$ python3 -q
>>> import numpy as np
>>> np.set_printoptions(precision=1, suppress=True, linewidth=140, legacy="1.25")
>>> def tidy(a):
...     return np.round(a, 1) + 0
... 
>>> M2 = np.array([[4, -3], [-5, -5]])
>>> C = np.array([[3, 3], [0, -2]])
>>> A = np.kron(M2, C)
>>> print(A)
[[ 12  12  -9  -9]
 [  0  -8   0   6]
 [-15 -15 -15 -15]
 [  0  10   0  10]]
>>> rng = np.random.default_rng(80)
>>> lab = rng.permutation(4)
>>> M2 = A[:, lab] * rng.choice([-1, 1], 4)
>>> print(M2)
[[-12  -9 -12   9]
 [  0   6   8   0]
 [ 15 -15  15  15]
 [  0  10 -10   0]]
>>> Uu, _, VT = np.linalg.svd(A.T @ M2)
>>> print(tidy(np.linalg.lstsq(A, M2)[0]))
[[-1.  0.  0.  0.]
 [ 0.  0. -1.  0.]
 [ 0.  0.  0. -1.]
 [ 0.  1.  0.  0.]]
>>> print(lab)
[0 3 1 2]
>>> w, evecs = np.linalg.eig(A)
>>> print(tidy(np.sort(np.linalg.eigvals(A.T))))
[-19.3 -10.9  12.9  16.3]
>>> print(tidy(w))
[ 16.3 -19.3 -10.9  12.9]
>>> O, evecs = np.linalg.qr(A[:, :3])[0], np.linalg.qr(A[:, 3:])[0]
>>> sig = np.linalg.svd(O.T @ evecs, compute_uv=False)
>>> print(tidy(sig))
[0.9]
>>> print((sig > 0.9).sum())
0
>>> print(tidy(np.linalg.det(2 * A)), tidy(np.linalg.det(A)))
705600.0 44100.0
>>> print(np.poly(A))
[    1.     1.  -461.   210. 44100.]
>>> print(tidy(np.linalg.det(A[::-1])))
44100.0
>>> print(tidy(np.linalg.det(A.T)))
44100.0
>>> mat = np.load("arr.npy")
>>> print(tidy(mat))
[[ 11.7  25.3 -29.2]
 [  7.   15.3 -18. ]
 [  5.1  11.3 -13.4]
 [  4.1   9.3 -11.1]
 [  3.3   7.7  -9.2]
 [  1.5   4.   -4.8]
 [  1.2   3.4  -4. ]
 [  1.1   3.2  -3.9]
 [  1.    3.   -3.6]
 [  0.2   1.3  -1.4]
 [  0.1   0.9  -1. ]
 [  0.1   0.7  -0.7]
 [  0.    0.    0. ]
 [  0.1  -1.    0.9]
 [  0.1  -1.4   1.3]
 [  0.1  -2.5   2.2]
 [  0.   -7.5   6.4]
 [ -0.3 -10.2   8.8]
 [ -1.  -16.1  13.9]]
>>> vec = np.array([0, 2, 0])
>>> target = mat @ vec
>>> print(tidy(target))
[ 50.6  30.6  22.6  18.6  15.3   8.    6.8   6.5   6.    2.6   1.8   1.3   0.   -2.   -2.8  -5.  -14.9 -20.5 -32.1]
>>> print(tidy(np.linalg.solve(mat.T @ mat, mat.T @ target)))
[0. 2. 0.]
>>> print(tidy(np.linalg.pinv(mat) @ mat))
[[1. 0. 0.]
 [0. 1. 0.]
 [0. 0. 1.]]
>>> target = target + 0.1 * rng.normal(size=19)
>>> print(tidy(target))
[ 50.5  30.9  22.6  18.6  15.4   8.    6.7   6.4   6.    2.5   1.9   1.3  -0.1  -2.1  -2.9  -5.  -15.1 -20.5 -32. ]
>>> c, *_ = np.linalg.lstsq(mat, target)
>>> print(tidy(np.linalg.norm(target - mat @ c)))
0.4
>>> print([round(float(np.linalg.norm(np.linalg.solve(mat.T @ mat + lam * np.eye(3), mat.T @ target))), 2) for lam in (0, 1, 10, 100)])
[1.91, 1.68, 1.56, 1.32]
>>> print(tidy(mat.T @ (target - mat @ c)))
[0. 0. 0.]
>>> G = np.cov(mat, rowvar=False)
>>> print(G.shape)
(3, 3)
>>> print(np.argsort(-mat.std(axis=0).round(6), kind="stable"))
[2 1 0]
>>> print(tidy(np.linalg.eigvalsh(G)[::-1]))
[187.5   1.7   0. ]
>>> print(tidy(G))
[[ 10.1  26.3 -29.1]
 [ 26.3  83.9 -89.1]
 [-29.1 -89.1  95.4]]
>>> print(tidy(np.median(mat, axis=0)))
[ 0.2  1.3 -1.4]
>>> print(np.argwhere(np.triu(np.abs(np.corrcoef(mat.T)) > 0.8, 1)))
[[0 1]
 [0 2]
 [1 2]]
>>> lab = mat[:, 2] > np.median(mat[:, 2])
>>> r0 = mat[lab].mean(axis=0) - mat[~lab].mean(axis=0)
>>> print(tidy((((mat - mat.mean(axis=0)) @ r0 > 0) == lab).mean()))
0.9
>>> print(tidy(r0))
[ -3.7 -12.5  13.4]
>>> print(((mat - mat.mean(axis=0)) @ r0 > 0).astype(int))
[0 0 0 0 0 0 0 0 0 1 1 1 1 1 1 1 1 1 1]
>>> print(lab.astype(int))
[0 0 0 0 0 0 0 0 0 0 1 1 1 1 1 1 1 1 1]
>>> print(np.argsort(-np.abs(r0).round(6), kind="stable"))
[2 1 0]
>>> P = mat @ np.linalg.solve(mat.T @ mat, mat.T)
>>> print(tidy(P @ mat[:, 1]))
[ 25.3  15.3  11.3   9.3   7.7   4.    3.4   3.2   3.    1.3   0.9   0.7   0.   -1.   -1.4  -2.5  -7.5 -10.2 -16.1]
>>> print(tidy(np.diag(P)))
[0.7 0.2 0.1 0.1 0.1 0.1 0.1 0.1 0.1 0.  0.  0.  0.  0.  0.  0.1 0.2 0.3 0.6]
>>> print(np.allclose(P @ P, P))
True
>>> C = mat[[6, 0]].astype(float)
>>> for _ in range(4):
...     lab = np.linalg.norm(mat[:, None] - C, axis=-1).argmin(axis=1)
...     C = np.array([mat[lab == j].mean(axis=0) for j in range(2)])
... 
>>> print(lab)
[1 1 1 1 1 0 0 0 0 0 0 0 0 0 0 0 0 0 0]
>>> print(tidy(C[1] - C[0]))
[  6.   15.4 -17.2]
>>> print(tidy(C))
[[  0.3  -1.6   1. ]
 [  6.3  13.8 -16.2]]
>>> print(np.bincount(lab))
[14  5]
>>> r0 = np.array([-1, -2, -3, -1, 0])
>>> J = np.array([np.roll(r0, i) for i in range(5)])
>>> print(J)
[[-1 -2 -3 -1  0]
 [ 0 -1 -2 -3 -1]
 [-1  0 -1 -2 -3]
 [-3 -1  0 -1 -2]
 [-2 -3 -1  0 -1]]
>>> print(tidy(np.linalg.norm(J, "nuc")))
15.9
>>> print(tidy(np.linalg.norm(J[1], 1)), tidy(np.linalg.norm(J[1], np.inf)))
7.0 3.0
>>> print(J[1] @ J[4])
6
>>> print(tidy(np.linalg.norm(J[1] - J[4])))
4.2
>>> print(tidy(np.linalg.norm(J, 2)))
7.0
>>> print(tidy(np.linalg.norm(J) ** 2 / np.linalg.norm(J, 2) ** 2))
1.5
>>> print(tidy(np.linalg.norm(J, axis=0)))
[3.9 3.9 3.9 3.9 3.9]
>>> print(tidy(np.linalg.norm(J, 1)), tidy(np.linalg.norm(J, np.inf)))
7.0 7.0
